In [1]: import numpy as np

In [2]: import numpy.linalg as la

In [3]: np.set_printoptions(suppress=True, linewidth=160)

In [4]: def rd(a):
   ...:     return np.round(a, 2) + 0
   ...: 

In [5]: W0 = np.array([[-1, -1, -1, -1],
   ...:     [-1, -2, -2, -2],
   ...:     [-1, -2, -3, -3],
   ...:     [-1, -2, -3, -4]])

In [6]: print(W0)
[[-1 -1 -1 -1]
 [-1 -2 -2 -2]
 [-1 -2 -3 -3]
 [-1 -2 -3 -4]]

In [7]: vec = np.array([-4, -1, -3, 0])

In [8]: h = np.maximum(W0 @ vec, 0)

In [9]: print(np.maximum(W0 @ (3 * vec), 0))
[24 36 45 45]

In [10]: print(W0 * (h > 1e-9)[:, None])
[[-1 -1 -1 -1]
 [-1 -2 -2 -2]
 [-1 -2 -3 -3]
 [-1 -2 -3 -4]]

In [11]: print(rd(la.svd(W0, compute_uv=False)))
[8.29 1.   0.43 0.28]

In [12]: print(W0 - W0[0])
[[ 0  0  0  0]
 [ 0 -1 -1 -1]
 [ 0 -1 -2 -2]
 [ 0 -1 -2 -3]]

In [13]: print(np.count_nonzero(W0))
16

In [14]: print(np.abs(W0).max())
4

In [15]: print(la.matrix_rank(W0))
4

In [16]: print(W0.sum(axis=0))
[ -4  -7  -9 -10]

In [17]: print(np.unravel_index(np.abs(W0).argmax(), W0.shape))
(np.int64(3), np.int64(3))

In [18]: print(rd(la.norm(W0[1], 1)), rd(la.norm(W0[1], np.inf)))
7.0 2.0

In [19]: print(rd(la.norm(W0, 2)))
8.29

In [20]: print(rd(la.norm(W0, 1)), rd(la.norm(W0, np.inf)))
10.0 10.0

In [21]: r0 = np.array([0, 3])

In [22]: print(np.correlate(W0[2], W0[3], "full"))
[ 4 11 20 26 17  9  3]

In [23]: print(np.polyval(r0, W0[2]))
[3 3 3 3]

In [24]: print(np.convolve(W0[2], r0))
[ 0 -3 -6 -9 -9]

In [25]: mat = np.array([[0.33, 0.0, 0.0, 0.67],
    ...:     [0.2, 0.4, 0.2, 0.2],
    ...:     [0.0, 0.4, 0.2, 0.4],
    ...:     [0.25, 0.0, 0.0, 0.75]])

In [26]: # null space of dimension 1

In [27]: print(rd(mat @ mat))
[[0.28 0.   0.   0.72]
 [0.2  0.24 0.12 0.44]
 [0.18 0.24 0.12 0.46]
 [0.27 0.   0.   0.73]]

In [28]: print(rd(np.abs(la.eigvals(mat)).max()))
1.0

In [29]: print(rd(np.sort(np.abs(la.eigvals(mat)))))
[0.   0.08 0.6  1.  ]

In [30]: print(rd((mat + mat.T) / 2))
[[0.33 0.1  0.   0.46]
 [0.1  0.4  0.3  0.1 ]
 [0.   0.3  0.2  0.2 ]
 [0.46 0.1  0.2  0.75]]

In [31]: print(rd((mat - mat.T) / 2))
[[ 0.   -0.1   0.    0.21]
 [ 0.1   0.   -0.1   0.1 ]
 [ 0.    0.1   0.    0.2 ]
 [-0.21 -0.1  -0.2   0.  ]]

In [32]: r = la.matrix_rank(mat)

In [33]: print(r)
3

In [34]: N = la.svd(mat)[2][r:].T

In [35]: print([int(la.matrix_rank(np.delete(mat, i, axis=0))) for i in range(4)])
[3, 3, 3, 3]

In [36]: print([int(la.matrix_rank(mat[:, :j + 1])) for j in range(4)])
[1, 2, 2, 3]

In [37]: print(la.matrix_rank(mat.T @ mat), la.matrix_rank(mat @ mat.T))
3 3

In [38]: print(np.abs(mat).max())
0.75

In [39]: print(rd(mat - mat[0]))
[[ 0.    0.    0.    0.  ]
 [-0.13  0.4   0.2  -0.47]
 [-0.33  0.4   0.2  -0.27]
 [-0.08  0.    0.    0.08]]

In [40]: print(mat.sum(axis=1))
[1. 1. 1. 1.]

In [41]: print(rd(la.svd(mat, compute_uv=False)))
[1.21 0.57 0.2  0.  ]

In [42]: print(np.unravel_index(np.abs(mat).argmax(), mat.shape))
(np.int64(3), np.int64(3))

In [43]: r0 = np.array([-2, -5])

In [44]: print(np.polyval(r0, mat[0]))
[-5.66 -5.   -5.   -6.34]

In [45]: print(rd(np.array([np.convolve(row, r0, "same") for row in mat])))
[[-0.66 -1.65  0.   -1.34]
 [-0.4  -1.8  -2.4  -1.4 ]
 [ 0.   -0.8  -2.4  -1.8 ]
 [-0.5  -1.25  0.   -1.5 ]]

In [46]: print(mat.sum(axis=1))
[1. 1. 1. 1.]

In [47]: print(rd(la.matrix_power(mat, 100)))
[[0.27 0.   0.   0.73]
 [0.27 0.   0.   0.73]
 [0.27 0.   0.   0.73]
 [0.27 0.   0.   0.73]]

In [48]: p = np.eye(4)[2]

In [49]: for _ in range(5):
    ...:     p = p @ mat
    ...:     print(p.round(2))
    ...: 
[0.  0.4 0.2 0.4]
[0.18 0.24 0.12 0.46]
[0.22 0.14 0.07 0.56]
[0.24 0.09 0.04 0.63]
[0.25 0.05 0.03 0.67]

In [50]: X = np.loadtxt("dump.csv", delimiter=",")

In [51]: print(X)
[[0. 0. 0. 1.]
 [1. 0. 0. 0.]
 [0. 1. 0. 0.]
 [0. 0. 1. 0.]]

In [52]: print(X @ (-1.0) ** np.arange(4))
[-1.  1. -1.  1.]

In [53]: print((X @ X)[0])
[0. 0. 1. 0.]

In [54]: print(np.sort(np.abs(np.fft.fft(X[0]))), rd(np.sort(la.svd(X, compute_uv=False))))
[1. 1. 1. 1.] [1. 1. 1. 1.]

In [55]: print(rd(la.eigvals(X)))
[-1.+0.j  0.+1.j  0.-1.j  1.+0.j]

In [56]: print(np.kron(np.eye(2, dtype=int), X))
[[0. 0. 0. 1. 0. 0. 0. 0.]
 [1. 0. 0. 0. 0. 0. 0. 0.]
 [0. 1. 0. 0. 0. 0. 0. 0.]
 [0. 0. 1. 0. 0. 0. 0. 0.]
 [0. 0. 0. 0. 0. 0. 0. 1.]
 [0. 0. 0. 0. 1. 0. 0. 0.]
 [0. 0. 0. 0. 0. 1. 0. 0.]
 [0. 0. 0. 0. 0. 0. 1. 0.]]

In [57]: print(rd(np.poly(X)))
[ 1.  0.  0.  0. -1.]

In [58]: print(rd(la.eigvals(X).sum().real))
0.0

In [59]: other = X / np.sqrt((X ** 2).mean(axis=1, keepdims=True))

In [60]: print(X - X.mean(axis=1, keepdims=True))
[[-0.25 -0.25 -0.25  0.75]
 [ 0.75 -0.25 -0.25 -0.25]
 [-0.25  0.75 -0.25 -0.25]
 [-0.25 -0.25  0.75 -0.25]]

In [61]: print(other[0])
[0. 0. 0. 2.]

In [62]: print(rd(la.norm(other, axis=1)))
[2. 2. 2. 2.]

In [63]: rng = np.random.default_rng(4525)

In [64]: lab = rng.permutation(4)

In [65]: print(lab)
[0 2 3 1]

In [66]: other = X[lab][:, lab]

In [67]: print(np.trace(other))
0.0

In [68]: print(rd(np.sort(np.abs(la.eigvals(other)))))
[1. 1. 1. 1.]

In [69]: Q, _ = la.qr(np.array([[0.3, -1.7, 2.0, -1.8],
    ...:     [0.1, 1.6, 0.1, -1.1],
    ...:     [-1.2, 0.4, 0.4, -0.2],
    ...:     [-0.2, 1.7, -1.5, 0.1]]))

In [70]: data = Q[:, :4]

In [71]: print(rd(data))
[[-0.24  0.53 -0.55  0.59]
 [-0.08 -0.61 -0.77 -0.2 ]
 [ 0.95  0.18 -0.24  0.  ]
 [ 0.16 -0.56  0.23  0.78]]

In [72]: # keeps lengths

In [73]: r0, r1 = data[3], data[2]

In [74]: print(rd(r0 @ r1))
0.0

In [75]: print(rd(r0 @ r0))
1.0

In [76]: p = (r0 @ r1) / (r0 @ r0) * r0

In [77]: print(rd(r1 - p))
[ 0.95  0.18 -0.24  0.  ]

In [78]: print(rd(p))
[0. 0. 0. 0.]

In [79]: print(la.matrix_rank(np.outer(r0, r1)))
1

In [80]: r0 = np.array([5, 1, 0, 1])

In [81]: other = data + np.outer(r0, np.eye(4)[1])

In [82]: print(rd(other))
[[-0.24  5.53 -0.55  0.59]
 [-0.08  0.39 -0.77 -0.2 ]
 [ 0.95  0.18 -0.24  0.  ]
 [ 0.16  0.44  0.23  0.78]]

In [83]: Q = data.astype(float).copy()

In [84]: for j in range(4):
    ...:     Q[:, j] -= Q[:, :j] @ (Q[:, :j].T @ Q[:, j])
    ...:     Q[:, j] /= la.norm(Q[:, j])
    ...: 

In [85]: print(rd(Q.T @ Q))
[[1. 0. 0. 0.]
 [0. 1. 0. 0.]
 [0. 0. 1. 0.]
 [0. 0. 0. 1.]]
